>>> import numpy as np
>>> np.set_printoptions(precision=1, suppress=True, linewidth=120, legacy="1.25")
>>> arr = np.load("block10.npy")
>>> arr
array([[-1,  1, -1,  4],
       [ 1,  1, -1,  4],
       [ 1, -2,  0, -8]])
>>> # column 3 dominates
>>> M2 = arr[0, 0] * arr[1:] - np.outer(arr[1:, 0], arr[0])
>>> M2
array([[ 0, -2,  2, -8],
       [ 0,  1,  1,  4]])
>>> np.linalg.matrix_rank(M2), np.linalg.matrix_rank(arr)
(2, 3)
>>> M2 = np.array([[-4, 2, -6], [9, 6, -6]])
>>> W2 = np.kron(M2, arr)
>>> round(np.linalg.norm(W2, 2), 1), np.round(np.linalg.norm(M2, 2) * np.linalg.norm(arr, 2), 1)
(126.3, 126.3)
>>> np.linalg.matrix_rank(W2)
6
>>> W2
array([[  4,  -4,   4, -16,  -2,   2,  -2,   8,   6,  -6,   6, -24],
       [ -4,  -4,   4, -16,   2,   2,  -2,   8,  -6,  -6,   6, -24],
       [ -4,   8,   0,  32,   2,  -4,   0, -16,  -6,  12,   0,  48],
       [ -9,   9,  -9,  36,  -6,   6,  -6,  24,   6,  -6,   6, -24],
       [  9,   9,  -9,  36,   6,   6,  -6,  24,  -6,  -6,   6, -24],
       [  9, -18,   0, -72,   6, -12,   0, -48,  -6,  12,   0,  48]])
>>> f, g = W2[4], W2[3]
>>> f @ g
2601
>>> f @ f
2907
>>> p = (f @ g) / (f @ f) * f
>>> np.linalg.matrix_rank(np.outer(f, g))
1
>>> round(float(np.linalg.norm(f + g) ** 2 + np.linalg.norm(f - g) ** 2), 1)
11628.0
>>> np.outer(f, g)
array([[ -81,   81,  -81,  324,  -54,   54,  -54,  216,   54,  -54,   54, -216],
       [ -81,   81,  -81,  324,  -54,   54,  -54,  216,   54,  -54,   54, -216],
       [  81,  -81,   81, -324,   54,  -54,   54, -216,  -54,   54,  -54,  216],
       [-324,  324, -324, 1296, -216,  216, -216,  864,  216, -216,  216, -864],
       [ -54,   54,  -54,  216,  -36,   36,  -36,  144,   36,  -36,   36, -144],
       [ -54,   54,  -54,  216,  -36,   36,  -36,  144,   36,  -36,   36, -144],
       [  54,  -54,   54, -216,   36,  -36,   36, -144,  -36,   36,  -36,  144],
       [-216,  216, -216,  864, -144,  144, -144,  576,  144, -144,  144, -576],
       [  54,  -54,   54, -216,   36,  -36,   36, -144,  -36,   36,  -36,  144],
       [  54,  -54,   54, -216,   36,  -36,   36, -144,  -36,   36,  -36,  144],
       [ -54,   54,  -54,  216,  -36,   36,  -36,  144,   36,  -36,   36, -144],
       [ 216, -216,  216, -864,  144, -144,  144, -576, -144,  144, -144,  576]])
>>> round((g - p) @ f, 1)
0.0
>>> M2 = np.array([[2, 3, 3], [3, 3, 2], [3, 1, 1], [3, 0, 3]])
>>> np.einsum("ik,kj->ij", arr, M2)
array([[ 10,  -1,  10],
       [ 14,   5,  16],
       [-28,  -3, -25]])
>>> np.linalg.matrix_rank(np.vstack([arr, M2.T]))
4
>>> np.einsum("ik,kj->ji", arr, M2)
array([[ 10,  14, -28],
       [ -1,   5,  -3],
       [ 10,  16, -25]])
>>> M2 = np.array([[1, 1], [1, -1]])
>>> rng = np.random.default_rng(602057)
>>> E = np.kron(M2, np.kron(M2, M2))[rng.permutation(8)][:2]
>>> E
array([[ 1,  1,  1,  1,  1,  1,  1,  1],
       [ 1,  1,  1,  1, -1, -1, -1, -1]])
>>> # columns 0 and 1 are equal
>>> E[0] @ E[1]
0
>>> round(float(np.linalg.norm(E[0] - E[1])), 1)
4.0
>>> round(float(np.linalg.norm(E, 2)), 1)
2.8
>>> np.linalg.norm(E, axis=0)
array([1.4, 1.4, 1.4, 1.4, 1.4, 1.4, 1.4, 1.4])
>>> np.linalg.norm(E, axis=1)
array([2.8, 2.8])
>>> round(np.linalg.norm(E, 1), 1), np.round(np.linalg.norm(E, np.inf), 1)
(2.0, 8.0)
>>> round(float(np.linalg.norm(E[0], 1)), 1), np.round(np.linalg.norm(E[0], np.inf), 1)
(8.0, 1.0)
>>> M2 = E + rng.integers(-2, 3, (2, 1)) @ rng.integers(-2, 3, (1, 8))
>>> M2
array([[ 1,  1, -1, -1,  3, -1,  1, -1],
       [ 1,  1, -3, -3,  3, -5, -1, -5]])
>>> np.round(np.linalg.svd(M2 - E, compute_uv=False), 1) + 0
array([10.,  0.])
>>> M2 - E
array([[ 0,  0, -2, -2,  2, -2,  0, -2],
       [ 0,  0, -4, -4,  4, -4,  0, -4]])
>>> U, s, VT = np.linalg.svd(E, full_matrices=False)
>>> s / s[0]
array([1., 1.])
>>> (s > 1e-8).sum()
2
>>> s
array([2.8, 2.8])
>>> blk = np.stack([E, 4 * E, E[::-1]])
>>> np.linalg.matrix_rank(blk.reshape(3, -1))
2
>>> blk.sum(axis=0)
array([[ 6,  6,  6,  6,  4,  4,  4,  4],
       [ 6,  6,  6,  6, -4, -4, -4, -4]])
>>> np.einsum("bij,cij->bc", blk, blk)
array([[ 16,  64,   0],
       [ 64, 256,   0],
       [  0,   0,  16]])
>>> blk.shape
(3, 2, 8)
>>> labels = rng.integers(0, 3, 3)
>>> F = np.triu((labels[:, None] == labels) & (rng.random((3, 3)) < 0.8), 1).astype(int)
>>> F += F.T
>>> F
array([[0, 1, 0],
       [1, 0, 0],
       [0, 0, 0]])
>>> # symmetric, so the eigenvalues are real
>>> hat = np.triu(np.array([[-3, 2, 3], [-1, -2, 1], [3, 2, 3]]), 1) + np.eye(3)
>>> M2 = hat @ F @ np.linalg.inv(hat)
>>> M2
array([[ 2., -3., -3.],
       [ 1., -2., -1.],
       [ 0.,  0.,  0.]])
>>> feats = np.loadtxt("mat.csv", delimiter=",")
>>> feats
array([[ 4.,  3.,  0.,  0.],
       [ 3.,  4.,  3.,  0.],
       [ 0.,  3., -5.,  3.],
       [ 0.,  0.,  3., -5.]])
>>> # equal to its transpose
>>> x = np.array([2, 1, 0, 0])
>>> target = feats @ x
>>> target
array([11., 10.,  3.,  0.])
>>> np.round(np.linalg.solve(feats, target + feats[:, 0]), 1) + 0
array([3., 1., 0., 0.])
>>> np.linalg.solve(feats.T, feats[0])
array([ 1.,  0.,  0., -0.])
>>> X = np.load("run4.npy")
>>> X
array([[-2.,  3.,  0.],
       [ 3., -9.,  3.],
       [ 0.,  3.,  1.]])
>>> # symmetric, so the eigenvalues are real
>>> f = np.array([-3, -4])
>>> np.correlate(X[2], X[1], "full")
array([  0.,   9., -24.,   0.,   3.])
>>> np.cross(X[2, :3], X[1, :3])
array([18.,  3., -9.])
>>> np.convolve(X[2], f)
array([  0.,  -9., -15.,  -4.])
>>> np.array([np.convolve(row, f, "same") for row in X])
array([[  6.,  -1., -12.],
       [ -9.,  15.,  27.],
       [  0.,  -9., -15.]])
>>> np.polyval(f, X[2])
array([ -4., -13.,  -7.])
>>> m1 = np.loadtxt("out10.csv", delimiter=",")
>>> m1
array([[ 0.9,  0.2,  0.2, -0.4],
       [ 0.2,  0.6, -0.4,  0.6],
       [ 0.2, -0.4,  0.6,  0.6],
       [-0.4,  0.6,  0.6, -0.2]])
>>> hat = np.triu(np.array([[-1, -2, -2, 0], [2, 1, -1, -1], [-1, -1, -1, 0], [-1, -2, 1, 1]]), 1) + np.eye(4)
>>> M2 = hat @ m1 @ np.linalg.inv(hat)
>>> M2.round(1) + 0
array([[ 0. , -0.3, -0.7, -3.3],
       [ 0.4,  1.1,  0.3,  1.3],
       [ 0.2,  0.1,  1.1,  0.7],
       [-0.4, -0.1, -0.3, -0.3]])
>>> np.linalg.matrix_rank(M2)
4
>>> np.round(np.poly(M2), 1) + 0
array([ 1., -2.,  0.,  2., -1.])
>>> hat @ m1 - m1 @ hat
array([[-0.9,  1.2,  1.4, -2.4],
       [ 0.2,  0.1, -0.2,  0.2],
       [ 0. ,  0.4,  0.1, -0.4],
       [ 0. , -0.8, -0.1,  0.6]])
>>> x = np.array([0, 1, 1, 0])
>>> m1 @ x
array([0.4, 0.3, 0.3, 1.3])
>>> np.linalg.norm(m1 @ x) <= np.linalg.norm(m1, 2) * np.linalg.norm(x) + 1e-9
True
>>> (m1 * x).sum(axis=1)
array([0.4, 0.3, 0.3, 1.3])
>>> m1 @ np.ones(4)
array([0.9, 1.1, 1.1, 0.7])
>>> np.all(np.linalg.eigvalsh(m1) > 0)
False
>>> round(np.linalg.eigvalsh(m1).min(), 1)
-1.0
>>> [round(float(np.linalg.det(m1[:i, :i])), 2) + 0 for i in range(1, 5)]
[0.87, 0.51, 0.16, -1.0]
>>> W0 = np.load("layer4.npy")
>>> W0
array([[ 3,  0,  0,  0],
       [-1,  0,  0,  0],
       [ 5, -2,  1,  0],
       [-4, -5, -5, -1]])
>>> # triangular
>>> round(np.trace(np.linalg.pinv(W0) @ W0), 1)
3.0
>>> np.linalg.lstsq(W0[:-1].T, W0[-1])[2]
2
>>> np.allclose(W0[:-1].T @ np.linalg.lstsq(W0[:-1].T, W0[-1])[0], W0[-1])
False
>>> np.unique(W0.round(6), axis=0).shape
(4, 4)
>>> labels = rng.permutation(4)
>>> labels
array([2, 0, 1, 3])
>>> M2 = W0[labels][:, labels]
>>> np.trace(M2)
3
>>> M2 = np.array([[-2, 2, -1], [-2, 0, 1]])
>>> W2 = np.kron(M2, W0)
>>> round(float(np.linalg.norm(W2, 2)), 1), round(np.linalg.norm(M2, 2) * np.linalg.norm(W0, 2), 1)
(28.6, 28.6)
>>> W2.shape
(8, 12)
>>> W2
array([[ -6,   0,   0,   0,   6,   0,   0,   0,  -3,   0,   0,   0],
       [  2,   0,   0,   0,  -2,   0,   0,   0,   1,   0,   0,   0],
       [-10,   4,  -2,   0,  10,  -4,   2,   0,  -5,   2,  -1,   0],
       [  8,  10,  10,   2,  -8, -10, -10,  -2,   4,   5,   5,   1],
       [ -6,   0,   0,   0,   0,   0,   0,   0,   3,   0,   0,   0],
       [  2,   0,   0,   0,   0,   0,   0,   0,  -1,   0,   0,   0],
       [-10,   4,  -2,   0,   0,   0,   0,   0,   5,  -2,   1,   0],
       [  8,  10,  10,   2,   0,   0,   0,   0,  -4,  -5,  -5,  -1]])
>>> M2 = W0 + rng.integers(-2, 3, (4, 3)) @ rng.integers(-2, 3, (3, 4))
>>> M2
array([[ 3,  0,  0,  0],
       [-6,  5,  4, -1],
       [ 7,  0,  1,  2],
       [-7,  0, -2,  1]])
>>> np.round(np.linalg.svd(M2 - W0, compute_uv=False), 1) + 0
array([10.4,  4.1,  1. ,  0. ])
>>> J = np.loadtxt("a.csv", delimiter=",")
>>> J
array([[3., 3., 3.],
       [3., 6., 6.],
       [3., 6., 9.]])
>>> # symmetric, so the eigenvalues are real
>>> x = np.array([0, 1, 2])
>>> target = J @ x
>>> target
array([ 9., 18., 24.])
>>> np.linalg.solve(J, J[:, 0])
array([1., 0., 0.])
>>> np.linalg.solve(J, target)
array([0., 1., 2.])
>>> np.linalg.solve(J, target + J[:, 1])
array([0., 2., 2.])
>>> M2 = np.linalg.inv(J)
>>> np.round(np.linalg.cond(J), 1)
16.4
>>> np.allclose(M2, J.T)
False
>>> np.linalg.inv(M2)
array([[3., 3., 3.],
       [3., 6., 6.],
       [3., 6., 9.]])
